% ipython --no-banner

In [1]: import numpy as np

In [2]: np.set_printoptions(suppress=True, linewidth=100)

In [3]: M = np.array([[-6, -6, -2, -4],
   ...:     [-15, -17, -3, -12],
   ...:     [27, 23, 13, 14],
   ...:     [45, 38, 22, 23],
   ...:     [-24, -16, -16, -8]])

In [4]: print(np.unique(M.round(6), axis=0).shape)
(5, 4)

In [5]: print(round(np.trace(np.linalg.pinv(M) @ M), 2))
2.0

In [6]: print(np.round(M @ np.linalg.pinv(M) @ M, 2))
[[ -6.  -6.  -2.  -4.]
 [-15. -17.  -3. -12.]
 [ 27.  23.  13.  14.]
 [ 45.  38.  22.  23.]
 [-24. -16. -16.  -8.]]

In [7]: U, s, VT = np.linalg.svd(M)

In [8]: print(s.round(2) + 0)
[88.97 10.04  0.    0.  ]

In [9]: print(np.argmax(s[:-1] / (s[1:] + 1e-6)) + 1)
2

In [10]: other = U[:, :2] @ np.diag(s[:2]) @ VT[:2]

In [11]: print(round(np.linalg.norm(M - other) / np.linalg.norm(M), 2))
0.0

In [12]: print(np.linalg.matrix_rank(M, rtol=0.05))
2

In [13]: print(np.round(np.linalg.norm(M - other, 2), 2), round(float(s[2]), 2))
0.0 0.0

In [14]: print(round(np.abs(M - other).max(), 2))
0.0

In [15]: print(other.round(2))
[[ -6.  -6.  -2.  -4.]
 [-15. -17.  -3. -12.]
 [ 27.  23.  13.  14.]
 [ 45.  38.  22.  23.]
 [-24. -16. -16.  -8.]]

In [16]: print(np.linalg.matrix_rank(other))
2

In [17]: W0 = np.load("data.npy")

In [18]: print(W0)
[[-1  3 -1  3 -1  3]
 [-1 -1 -1 -1 -1 -1]
 [-1  2 -1  2 -1  2]
 [-1  3 -1  3 -1  3]
 [-1 -1 -1 -1 -1 -1]
 [-1  2 -1  2 -1  2]]

In [19]: print(np.allclose(W0, W0.T))
False

In [20]: print(np.linalg.matrix_power(W0, 3))
[[-6  8 -6  8 -6  8]
 [ 6 -8  6 -8  6 -8]
 [-3  4 -3  4 -3  4]
 [-6  8 -6  8 -6  8]
 [ 6 -8  6 -8  6 -8]
 [-3  4 -3  4 -3  4]]

In [21]: print(np.unique(W0.round(6), axis=0).shape)
(3, 6)

In [22]: try:
    ...:     np.linalg.inv(W0)
    ...: except np.linalg.LinAlgError as e:
    ...:     print("failed:", e)
    ...: 
failed: Singular matrix

In [23]: print(np.linalg.lstsq(W0[:-1].T, W0[-1])[2])
2

In [24]: print(np.abs(np.diag(np.linalg.qr(W0)[1])) > 1e-9)
[ True  True False False False False]

In [25]: print(np.allclose(W0[:-1].T @ np.linalg.lstsq(W0[:-1].T, W0[-1])[0], W0[-1]))
True

In [26]: feats = np.loadtxt("dump.csv", delimiter=",")

In [27]: print(feats)
[[-16.06   8.93  28.92]
 [-13.29   7.11  22.71]
 [-12.53   6.61  21.06]
 [-12.18   6.38  20.32]
 [-11.11   5.68  18.06]
 [ -7.36   3.23  10.67]
 [ -6.89   2.93   9.81]
 [ -6.12   2.45   8.43]
 [ -4.77   1.63   6.17]
 [ -4.14   1.27   5.18]
 [ -3.99   1.19   4.96]
 [ -3.43   0.89   4.12]
 [ -2.71   0.54   3.11]
 [ -2.28   0.35   2.54]
 [ -2.12   0.29   2.35]
 [ -1.25   0.02   1.31]
 [ -1.25   0.02   1.31]
 [ -0.65  -0.06   0.66]
 [  0.29   0.1   -0.29]
 [  0.44   0.17  -0.45]
 [  0.59   0.26  -0.6 ]
 [  0.88   0.49  -0.92]
 [  1.69   1.63  -2.13]
 [  3.16   5.47  -6.64]
 [  4.45   9.32 -12.8 ]
 [  6.52  14.68 -23.86]]

In [28]: f = np.array([9, 1])

In [29]: print(np.round(np.correlate(feats[16], feats[25], "full"), 2))
[ 29.82 -18.83 -39.11  19.36   8.54]

In [30]: print(np.round(np.cross(feats[16, :3], feats[25, :3]), 2))
[-19.71 -21.28 -18.48]

In [31]: U, s, VT = np.linalg.svd(W0)

In [32]: evecs = VT[:(s > 1e-8).sum()]

In [33]: rng = np.random.default_rng(8104)

In [34]: vec = W0[5] + 4 * W0[1] + rng.integers(2) * np.eye(6)[2]

In [35]: print(vec)
[-5. -2. -4. -2. -5. -2.]

In [36]: print(np.allclose(evecs.T @ evecs @ vec, vec))
False

In [37]: K = np.load("run6.npy")

In [38]: print(K)
[[-7.78 -1.26 -4.16]
 [-6.97 -0.89 -4.03]
 [-6.29 -0.62 -3.87]
 [-4.71 -0.14 -3.33]
 [-4.17 -0.03 -3.08]
 [-3.25  0.1  -2.59]
 [-1.76  0.14 -1.58]
 [-1.12  0.1  -1.06]
 [-0.97  0.08 -0.92]
 [-0.6   0.04 -0.59]
 [ 0.29  0.04  0.28]
 [ 0.5   0.39  0.37]
 [ 0.36  1.04 -0.09]
 [ 0.36  1.04 -0.1 ]
 [ 0.14  1.64 -0.64]
 [-0.16  2.39 -1.4 ]
 [-0.91  4.21 -3.33]]

In [39]: blk = np.stack([K, 5 * K, K[::-1]])

In [40]: print(np.round(np.linalg.norm(blk, axis=(1, 2)), 2))
[18.21 91.04 18.21]

In [41]: print((blk @ K.T).shape)
(3, 17, 17)
